% python3 -q
>>> import numpy as np
>>> from numpy import linalg as LA
>>> np.set_printoptions(precision=2, suppress=True, linewidth=100, legacy="1.25")
>>> def tidy(a):
...     return np.round(a, 2) + 0
... 
>>> M = np.load("data.npy")
>>> M
array([[ 1.99,  1.94,  7.93,  8.13, -3.97, -3.96, -5.93, -3.03,  5.05, -9.06, -0.9 ],
       [ 1.97,  2.01,  8.04,  7.99, -4.05, -3.99, -6.1 , -2.93,  5.05, -9.  , -1.01],
       [ 1.94,  1.94,  8.02,  8.  , -3.98, -4.03, -6.02, -3.  ,  5.04, -8.98, -0.98],
       [ 2.07,  2.03,  7.98,  7.98, -3.97, -4.1 , -6.  , -2.99,  5.06, -9.01, -0.94],
       [ 1.95,  2.05,  8.  ,  7.98, -4.01, -3.99, -5.93, -2.92,  5.11, -8.91, -0.94],
       [ 1.96,  1.97,  8.07,  8.03, -3.87, -4.02, -6.01, -3.02,  5.03, -9.04, -1.04],
       [ 2.01,  1.97,  7.93,  8.02, -3.98, -4.06, -5.9 , -3.01,  5.03, -8.85, -1.  ],
       [ 1.96,  2.03,  8.03,  8.  , -3.99, -4.  , -6.03, -2.98,  5.01, -9.07, -1.  ],
       [-6.95,  0.99,  7.97, -7.01,  8.99, -7.02,  2.94,  3.98,  4.11,  1.99,  2.96],
       [-6.95,  1.07,  8.02, -7.01,  8.93, -7.04,  3.06,  3.99,  4.  ,  2.08,  2.98],
       [-6.97,  0.98,  8.04, -7.  ,  9.05, -6.99,  3.05,  4.  ,  3.95,  2.04,  2.96],
       [-7.02,  0.97,  8.04, -6.98,  9.02, -6.99,  2.98,  4.04,  3.91,  2.05,  2.98],
       [-6.89,  0.91,  8.04, -6.94,  8.98, -6.97,  3.03,  3.96,  4.05,  2.03,  3.02],
       [-6.92,  0.98,  8.02, -7.08,  9.09, -6.92,  3.12,  3.89,  3.97,  2.09,  3.01],
       [-7.03,  1.01,  7.9 , -7.07,  9.01, -7.02,  2.96,  3.97,  3.96,  1.99,  3.04],
       [-6.98,  1.04,  7.96, -6.96,  8.98, -6.98,  2.95,  4.02,  3.96,  1.92,  3.  ],
       [ 7.95,  0.03,  6.98,  3.02,  0.96,  1.9 , -7.93,  8.03, -7.06,  8.98, -3.94],
       [ 8.02, -0.08,  7.03,  2.96,  1.  ,  1.94, -7.99,  7.93, -6.99,  9.02, -3.99],
       [ 7.94, -0.1 ,  6.96,  2.9 ,  1.08,  2.03, -8.01,  7.99, -7.07,  9.05, -4.03],
       [ 8.05,  0.03,  7.05,  3.09,  0.97,  1.95, -8.09,  7.99, -7.1 ,  9.01, -3.94],
       [ 8.12, -0.04,  7.13,  3.01,  1.  ,  2.06, -8.1 ,  8.01, -7.06,  9.01, -4.1 ],
       [ 8.01,  0.03,  7.11,  2.95,  1.  ,  1.93, -7.91,  8.01, -7.  ,  8.95, -3.96],
       [ 7.97,  0.05,  7.01,  3.07,  0.99,  2.  , -8.01,  8.02, -6.95,  8.98, -4.09],
       [ 8.03, -0.01,  6.88,  2.98,  1.1 ,  2.08, -7.99,  7.96, -7.  ,  8.96, -3.98]])
>>> ang = np.radians(15)
>>> R = np.eye(11)
>>> R[9, 9] = R[10, 10] = np.cos(ang)
>>> R[9, 10], R[10, 9] = -np.sin(ang), np.sin(ang)
>>> tidy(R)
array([[ 1.  ,  0.  ,  0.  ,  0.  ,  0.  ,  0.  ,  0.  ,  0.  ,  0.  ,  0.  ,  0.  ],
       [ 0.  ,  1.  ,  0.  ,  0.  ,  0.  ,  0.  ,  0.  ,  0.  ,  0.  ,  0.  ,  0.  ],
       [ 0.  ,  0.  ,  1.  ,  0.  ,  0.  ,  0.  ,  0.  ,  0.  ,  0.  ,  0.  ,  0.  ],
       [ 0.  ,  0.  ,  0.  ,  1.  ,  0.  ,  0.  ,  0.  ,  0.  ,  0.  ,  0.  ,  0.  ],
       [ 0.  ,  0.  ,  0.  ,  0.  ,  1.  ,  0.  ,  0.  ,  0.  ,  0.  ,  0.  ,  0.  ],
       [ 0.  ,  0.  ,  0.  ,  0.  ,  0.  ,  1.  ,  0.  ,  0.  ,  0.  ,  0.  ,  0.  ],
       [ 0.  ,  0.  ,  0.  ,  0.  ,  0.  ,  0.  ,  1.  ,  0.  ,  0.  ,  0.  ,  0.  ],
       [ 0.  ,  0.  ,  0.  ,  0.  ,  0.  ,  0.  ,  0.  ,  1.  ,  0.  ,  0.  ,  0.  ],
       [ 0.  ,  0.  ,  0.  ,  0.  ,  0.  ,  0.  ,  0.  ,  0.  ,  1.  ,  0.  ,  0.  ],
       [ 0.  ,  0.  ,  0.  ,  0.  ,  0.  ,  0.  ,  0.  ,  0.  ,  0.  ,  0.97, -0.26],
       [ 0.  ,  0.  ,  0.  ,  0.  ,  0.  ,  0.  ,  0.  ,  0.  ,  0.  ,  0.26,  0.97]])
>>> out = M @ R.T
>>> tidy(LA.svd(M, compute_uv=False)), tidy(LA.svd(out, compute_uv=False))
(array([58.32, 53.74, 47.51,  0.32,  0.31,  0.25,  0.21,  0.2 ,  0.19,  0.16,  0.11]), array([58.32, 53.74, 47.51,  0.32,  0.31,  0.25,  0.21,  0.2 ,  0.19,  0.16,  0.11]))
>>> np.allclose(LA.norm(M, axis=1), LA.norm(out, axis=1))
True
>>> tidy(np.abs(out - M).max(axis=0))
array([0.  , 0.  , 0.  , 0.  , 0.  , 0.  , 0.  , 0.  , 0.  , 0.85, 2.48])
>>> Q, evecs = LA.qr(M[:, :5])[0], LA.qr(M[:, 5:])[0]
>>> sig = LA.svd(Q.T @ evecs, compute_uv=False)
>>> tidy(sig)
array([1.  , 1.  , 1.  , 0.35, 0.1 ])
>>> (sig > 0.9).sum()
3
>>> W2 = M[[18, 5]].astype(float)
>>> for _ in range(7):
...     lab = LA.norm(M[:, None] - W2, axis=-1).argmin(axis=1)
...     W2 = np.array([M[lab == j].mean(axis=0) for j in range(2)])
... 
>>> lab
array([1, 1, 1, 1, 1, 1, 1, 1, 1, 1, 1, 1, 1, 1, 1, 1, 0, 0, 0, 0, 0, 0, 0, 0])
>>> np.bincount(lab)
array([ 8, 16])
>>> np.abs(W2[1] - W2[0]).argmax()
9
>>> tidy(W2[1] - W2[0])
array([-10.5 ,   1.5 ,   0.98,  -2.49,   1.5 ,  -7.49,   6.51,  -7.49,  11.55, -12.48,   5.01])
